% ipython --no-banner

In [1]: import numpy as np

In [2]: import numpy.linalg as la

In [3]: np.set_printoptions(precision=1, suppress=True, linewidth=140, floatmode="fixed")

In [4]: def rd(a):
   ...:     return np.round(a, 1) + 0
   ...: 

In [5]: C = np.array([[0.2, 0.1, -0.6]])

In [6]: rng = np.random.default_rng(791602)

In [7]: J = np.array([[3], [2], [3], [-1], [1], [-1], [2], [-3], [-3], [-1], [0]]) @ C + 0.3 * rng.normal(size=(11, 3))

In [8]: rd(J)
Out[8]: 
array([[ 0.5, -0.2, -2.0],
       [ 0.5,  0.0, -1.4],
       [ 0.6, -0.2, -1.8],
       [-0.2,  0.4,  0.4],
       [ 0.3,  0.6, -0.7],
       [-0.5, -0.1,  0.7],
       [ 0.6,  0.0, -1.3],
       [-0.3,  0.2,  2.0],
       [-1.6, -0.6,  2.2],
       [-0.4, -0.1,  0.8],
       [ 0.3,  0.3,  0.2]])

In [9]: Xc = J - J.mean(axis=0)

In [10]: V = la.svd(Xc)[2][:1]

In [11]: Y = Xc - Xc @ V.T @ V

In [12]: print(la.norm(Y, axis=1).round(6).argmax())
8

In [13]: rd(la.norm(Y) / la.norm(Xc))
Out[13]: np.float64(0.3)

In [14]: rd((Xc @ V.T).std(axis=0))
Out[14]: array([1.5])

In [15]: Y = np.c_[J[:, :1] @ np.array([[0]]), np.array([1, 2, -2, -2, -3, -3, 2, 1, -3, -3, 3])]

In [16]: Y
Out[16]: 
array([[ 0.0,  1.0],
       [ 0.0,  2.0],
       [ 0.0, -2.0],
       [ 0.0, -2.0],
       [ 0.0, -3.0],
       [ 0.0, -3.0],
       [ 0.0,  2.0],
       [ 0.0,  1.0],
       [ 0.0, -3.0],
       [ 0.0, -3.0],
       [ 0.0,  3.0]])

In [17]: print(rd(la.norm(Y - J @ la.lstsq(J, Y)[0], axis=0)))
[0.0 5.1]

In [18]: rd(la.norm(la.qr(J)[0].T @ Y, axis=0) ** 2 / ((Y ** 2).sum(axis=0) + 1e-12))
Out[18]: array([0.0, 0.6])

In [19]: G = np.cov(J, rowvar=False)

In [20]: rd(np.polyfit(J[:, 0], J[:, 2], 1))
Out[20]: array([-1.9, -0.1])

In [21]: print(np.argsort(-J.std(axis=0).round(6), kind="stable"))
[2 0 1]

In [22]: rd(G)
Out[22]: 
array([[ 0.4,  0.1, -0.9],
       [ 0.1,  0.1,  0.0],
       [-0.9,  0.0,  2.2]])

In [23]: rd(np.corrcoef(J[:, 0], J[:, 2])[0, 1])
Out[23]: np.float64(-0.9)

In [24]: F = np.diag(20 * np.array([1, -3, 2])) + np.array([[-2, 1, 3], [0, -3, 0], [4, 7, 6]])

In [25]: print(F)
[[ 18   1   3]
 [  0 -63   0]
 [  4   7  46]]

In [26]: q, R = la.qr(F)

In [27]: rd(abs(R[0, 0])), rd(la.norm(F[:, 0]))
Out[27]: (np.float64(18.4), np.float64(18.4))

In [28]: rd(np.abs(np.diag(R)))
Out[28]: array([18.4, 63.3, 44.0])

In [29]: print(rd(q.T @ q))
[[1.0 0.0 0.0]
 [0.0 1.0 0.0]
 [0.0 0.0 1.0]]

In [30]: np.allclose(R.T @ R, F.T @ F)
Out[30]: True

In [31]: print(q.shape, R.shape)
(3, 3) (3, 3)

In [32]: (F - F.T) / 2
Out[32]: 
array([[ 0.0,  0.5, -0.5],
       [-0.5,  0.0, -3.5],
       [ 0.5,  3.5,  0.0]])

In [33]: la.matrix_power(F, 3)
Out[33]: 
array([[   6816,    3192,    9840],
       [      0, -250047,       0],
       [  13120,   22397,   98656]])

In [34]: np.allclose(F @ F.T, F.T @ F)
Out[34]: False

In [35]: print(rd(np.abs(la.eigvals(F)).max()))
63.0

In [36]: print(rd(la.eigvals(F)))
[ 17.6  46.4 -63.0]

In [37]: print(np.kron(np.eye(2, dtype=int), F))
[[ 18   1   3   0   0   0]
 [  0 -63   0   0   0   0]
 [  4   7  46   0   0   0]
 [  0   0   0  18   1   3]
 [  0   0   0   0 -63   0]
 [  0   0   0   4   7  46]]

In [38]: np.poly(F)
Out[38]: array([    1.0,    -1.0, -3216.0, 51408.0])

In [39]: print(np.einsum("ii->", F))
1

In [40]: print(rd(la.eigvals(F).sum().real))
1.0

In [41]: rd(la.det(F[::-1]))
Out[41]: np.float64(51408.0)

In [42]: x0 = np.array([-3, 4, 8])

In [43]: F @ np.ones(3)
Out[43]: array([ 22.0, -63.0,  57.0])

In [44]: print(F @ x0)
[ -26 -252  384]

In [45]: (F @ x0).argmax()
Out[45]: np.int64(2)

In [46]: print(F @ np.eye(3)[1])
[  1.0 -63.0   7.0]

In [47]: (F * x0).sum(axis=1)
Out[47]: array([ -26, -252,  384])
